>>> import numpy as np
>>> from numpy import linalg as LA
>>> np.set_printoptions(precision=3, suppress=True, linewidth=120, legacy="1.25")
>>> feats = np.load("arr.npy")
>>> feats
array([[-0.254,  0.351,  0.199, -0.695, -0.343,  0.107, -0.379,  0.112, -0.069],
       [ 0.636, -0.237, -0.486, -0.288, -0.383, -0.096,  0.033,  0.223, -0.119],
       [ 0.381,  0.727, -0.009,  0.36 ,  0.128,  0.019, -0.235,  0.328, -0.128],
       [ 0.   ,  0.112, -0.084, -0.132,  0.108, -0.495, -0.032,  0.18 ,  0.82 ],
       [ 0.254,  0.373, -0.004, -0.008, -0.32 ,  0.245,  0.293, -0.678,  0.297],
       [-0.169,  0.16 ,  0.284,  0.125, -0.463, -0.386,  0.61 ,  0.284, -0.183],
       [-0.381, -0.058, -0.371,  0.474, -0.556,  0.187, -0.309,  0.105,  0.197],
       [ 0.042, -0.012,  0.041,  0.13 , -0.131, -0.686, -0.423, -0.484, -0.28 ],
       [-0.381,  0.332, -0.705, -0.177,  0.253, -0.14 ,  0.259, -0.112, -0.229]])
>>> r0, g = feats[0], feats[3]
>>> print(r0 @ r0)
1.0
>>> pr = (r0 @ g) / (r0 @ r0) * r0
>>> np.round(g - pr, 3) + 0
array([ 0.   ,  0.112, -0.084, -0.132,  0.108, -0.495, -0.032,  0.18 ,  0.82 ])
>>> pr.round(3) + 0
array([0., 0., 0., 0., 0., 0., 0., 0., 0.])
>>> mat = np.load("out9.npy")
>>> mat.round(3) + 0
array([[ 22.22 ,  -5.839,  10.647, -31.742,  10.752,  22.115,  -9.83 ],
       [ 19.151,  -5.537,   8.361, -27.811,   8.645,  18.866,  -9.47 ],
       [ 15.758,  -5.161,   5.916, -23.398,   6.397,  15.277,  -8.949],
       [ 14.815,  -5.047,   5.256, -22.156,   5.791,  14.28 ,  -8.776],
       [ 14.623,  -5.022,   5.123, -21.902,   5.669,  14.077,  -8.739],
       [ 14.581,  -5.017,   5.095, -21.848,   5.642,  14.033,  -8.731],
       [ 10.555,  -4.45 ,   2.422, -16.437,   3.189,   9.788,  -7.786],
       [  8.584,  -4.111,   1.224, -13.71 ,   2.087,   7.721,  -7.172],
       [  7.675,  -3.935,   0.707, -12.429,   1.61 ,   6.773,  -6.841],
       [  7.009,  -3.796,   0.346, -11.478,   1.275,   6.08 ,  -6.574],
       [  6.051,  -3.578,  -0.141, -10.088,   0.822,   5.088,  -6.148],
       [  5.61 ,  -3.468,  -0.35 ,  -9.439,   0.626,   4.635,  -5.932],
       [  1.868,  -2.057,  -1.345,  -3.494,  -0.443,   0.967,  -3.145],
       [  1.629,  -1.901,  -1.307,  -3.065,  -0.441,   0.763,  -2.851],
       [  1.549,  -1.845,  -1.289,  -2.92 ,  -0.437,   0.698,  -2.747],
       [  1.544,  -1.841,  -1.287,  -2.911,  -0.436,   0.694,  -2.74 ],
       [  1.007,  -1.387,  -1.056,  -1.897,  -0.345,   0.296,  -1.929],
       [  0.135,  -0.208,  -0.147,  -0.214,  -0.013,   0.001,  -0.222],
       [  0.012,  -0.018,  -0.012,  -0.018,   0.   ,   0.   ,  -0.018],
       [ -0.339,   0.458,   0.248,   0.445,  -0.081,  -0.011,   0.385],
       [ -0.832,   0.953,   0.337,   0.948,  -0.399,  -0.096,   0.618],
       [ -0.956,   1.054,   0.326,   1.061,  -0.5  ,  -0.13 ,   0.64 ],
       [ -2.225,   1.808,  -0.178,   2.101,  -1.746,  -0.657,   0.499],
       [ -3.196,   2.203,  -0.798,   2.851,  -2.805,  -1.188,   0.189],
       [ -4.987,   2.751,  -2.16 ,   4.222,  -4.834,  -2.312,  -0.542],
       [ -6.738,   3.163,  -3.632,   5.569,  -6.853,  -3.517,  -1.345],
       [ -9.121,   3.617,  -5.752,   7.42 ,  -9.616,  -5.256,  -2.496],
       [-10.525,   3.845,  -7.041,   8.521, -11.247,  -6.318,  -3.19 ],
       [-15.289,   4.49 , -11.543,  12.306, -16.776, -10.056,  -5.582],
       [-24.566,   5.42 , -20.603,  19.845, -27.48 , -17.689, -10.268]])
>>> d = LA.norm(mat[:, None] - mat[None], axis=-1)
>>> (d + 1e9 * np.eye(30)).round(6).argmin(axis=1)
array([ 1,  0,  3,  4,  5,  4,  7,  8,  9,  8, 11, 10, 13, 14, 15, 14, 15, 18, 17, 18, 21, 20, 23, 22, 23, 24, 27, 26,
       27, 28])
>>> print(d.shape)
(30, 30)
